% ipython --no-banner

In [1]: import numpy as np

In [2]: np.set_printoptions(suppress=True, linewidth=100)

In [3]: tidy = lambda a: np.round(a, 2) + 0

In [4]: W0 = np.loadtxt("case14.csv", delimiter=",")

In [5]: W0
Out[5]: 
array([[  66.,  -48.,  -23.,   32.,   10.,   77.,   -1.,   26.],
       [ -48.,  221.,  112., -176., -145.,   24.,   57.,  -56.],
       [ -23.,  112.,  138., -135.,  -59.,   91.,   15.,  -54.],
       [  32., -176., -135.,  361.,  139.,   53.,  103.,   33.],
       [  10., -145.,  -59.,  139.,  111.,  -14.,  -20.,   18.],
       [  77.,   24.,   91.,   53.,  -14.,  292.,  101.,    5.],
       [  -1.,   57.,   15.,  103.,  -20.,  101.,  152.,  -82.],
       [  26.,  -56.,  -54.,   33.,   18.,    5.,  -82.,  208.]])

In [6]: B = np.array([[0, 5], [6, 7], [9, 0], [2, 1], [2, 7], [8, 5], [7, 9], [5, 7]])

In [7]: np.linalg.matrix_rank(np.vstack([W0, B.T]))
Out[7]: np.int64(8)

In [8]: np.linalg.matrix_rank(W0 @ B)
Out[8]: np.int64(2)

In [9]: np.einsum("ij,ij->i", W0, W0)
Out[9]: array([ 14919., 122651.,  65245., 214374.,  57168., 113281.,  54513.,  58154.])

In [10]: np.einsum("ij->j", W0)
Out[10]: array([139., -11.,  85., 410.,  40., 629., 325.,  98.])

In [11]: np.einsum("ik,kj->ji", W0, B)
Out[11]: 
array([[  328.,  2003.,  2089.,    39., -1063.,  4109.,  2105.,  -214.],
       [  654.,   357.,   333.,  1685.,  -173.,  2912.,  1656.,   640.]])

In [12]: np.vstack([W0, B.T]).shape
Out[12]: (10, 8)

In [13]: B.T @ W0.T
Out[13]: 
array([[  328.,  2003.,  2089.,    39., -1063.,  4109.,  2105.,  -214.],
       [  654.,   357.,   333.,  1685.,  -173.,  2912.,  1656.,   640.]])

In [14]: W0 @ B
Out[14]: 
array([[  328.,   654.],
       [ 2003.,   357.],
       [ 2089.,   333.],
       [   39.,  1685.],
       [-1063.,  -173.],
       [ 4109.,  2912.],
       [ 2105.,  1656.],
       [ -214.,   640.]])

In [15]: np.einsum("ik,kj->ij", W0, B)
Out[15]: 
array([[  328.,   654.],
       [ 2003.,   357.],
       [ 2089.,   333.],
       [   39.,  1685.],
       [-1063.,  -173.],
       [ 4109.,  2912.],
       [ 2105.,  1656.],
       [ -214.,   640.]])

In [16]: tidy(np.linalg.norm(W0, axis=0))
Out[16]: array([122.14, 350.22, 255.43, 463.01, 239.1 , 336.57, 233.48, 241.15])

In [17]: tidy(np.linalg.norm(W0[3] - W0[1]))
Out[17]: np.float64(777.77)

In [18]: tidy(np.linalg.norm(W0, 1)), tidy(np.linalg.norm(W0, np.inf))
Out[18]: (np.float64(1032.0), np.float64(1032.0))

In [19]: tidy(np.linalg.norm(W0) ** 2 / np.linalg.norm(W0, 2) ** 2)
Out[19]: np.float64(1.63)

In [20]: tidy(np.linalg.norm(W0[3], 1)), tidy(np.linalg.norm(W0[3], np.inf))
Out[20]: (np.float64(1032.0), np.float64(361.0))

In [21]: np.linalg.norm(W0, axis=1).argmax()
Out[21]: np.int64(3)

In [22]: tidy(np.linalg.norm(W0, axis=1))
Out[22]: array([122.14, 350.22, 255.43, 463.01, 239.1 , 336.57, 233.48, 241.15])
